$ python -q
>>> import numpy as np
>>> np.set_printoptions(precision=3, suppress=True, linewidth=100, legacy="1.25")
>>> def tidy(a):
...     return np.round(a, 3) + 0
... 
>>> W0 = np.array([[1, -1, -1, 1, -1, 1, 1, -1],
...     [1, 1, -1, -1, 1, 1, -1, -1],
...     [1, 1, 1, 1, -1, -1, -1, -1],
...     [1, -1, -1, 1, 1, -1, -1, 1],
...     [1, -1, 1, -1, -1, 1, -1, 1],
...     [1, 1, 1, 1, 1, 1, 1, 1],
...     [1, -1, 1, -1, 1, -1, 1, -1],
...     [1, 1, -1, -1, -1, -1, 1, 1]])
>>> W0
array([[ 1, -1, -1,  1, -1,  1,  1, -1],
       [ 1,  1, -1, -1,  1,  1, -1, -1],
       [ 1,  1,  1,  1, -1, -1, -1, -1],
       [ 1, -1, -1,  1,  1, -1, -1,  1],
       [ 1, -1,  1, -1, -1,  1, -1,  1],
       [ 1,  1,  1,  1,  1,  1,  1,  1],
       [ 1, -1,  1, -1,  1, -1,  1, -1],
       [ 1,  1, -1, -1, -1, -1,  1,  1]])
>>> gram = W0.T @ W0
>>> print(np.trace(gram), (W0 ** 2).sum())
64 64
>>> np.linalg.matrix_rank(gram)
8
>>> rng = np.random.default_rng(500213)
>>> lab = rng.permutation(8)
>>> lab
array([2, 7, 3, 4, 0, 1, 6, 5])
>>> Y = W0[lab][:, lab]
>>> Y
array([[ 1, -1,  1, -1,  1,  1, -1, -1],
       [-1,  1, -1, -1,  1,  1,  1, -1],
       [-1,  1,  1,  1,  1, -1, -1, -1],
       [ 1,  1, -1, -1,  1, -1, -1,  1],
       [-1, -1,  1, -1,  1, -1,  1,  1],
       [-1, -1, -1,  1,  1,  1, -1,  1],
       [ 1, -1, -1,  1,  1, -1,  1, -1],
       [ 1,  1,  1,  1,  1,  1,  1,  1]])
>>> O, r_ = np.linalg.qr(W0)
>>> np.allclose(r_.T @ r_, W0.T @ W0)
True
>>> tidy(O)
array([[-0.354,  0.354,  0.354, -0.354,  0.354, -0.354, -0.354, -0.354],
       [-0.354, -0.354,  0.354,  0.354, -0.354, -0.354,  0.354, -0.354],
       [-0.354, -0.354, -0.354, -0.354,  0.354,  0.354,  0.354, -0.354],
       [-0.354,  0.354,  0.354, -0.354, -0.354,  0.354,  0.354,  0.354],
       [-0.354,  0.354, -0.354,  0.354,  0.354, -0.354,  0.354,  0.354],
       [-0.354, -0.354, -0.354, -0.354, -0.354, -0.354, -0.354,  0.354],
       [-0.354,  0.354, -0.354,  0.354, -0.354,  0.354, -0.354, -0.354],
       [-0.354, -0.354,  0.354,  0.354,  0.354,  0.354, -0.354,  0.354]])
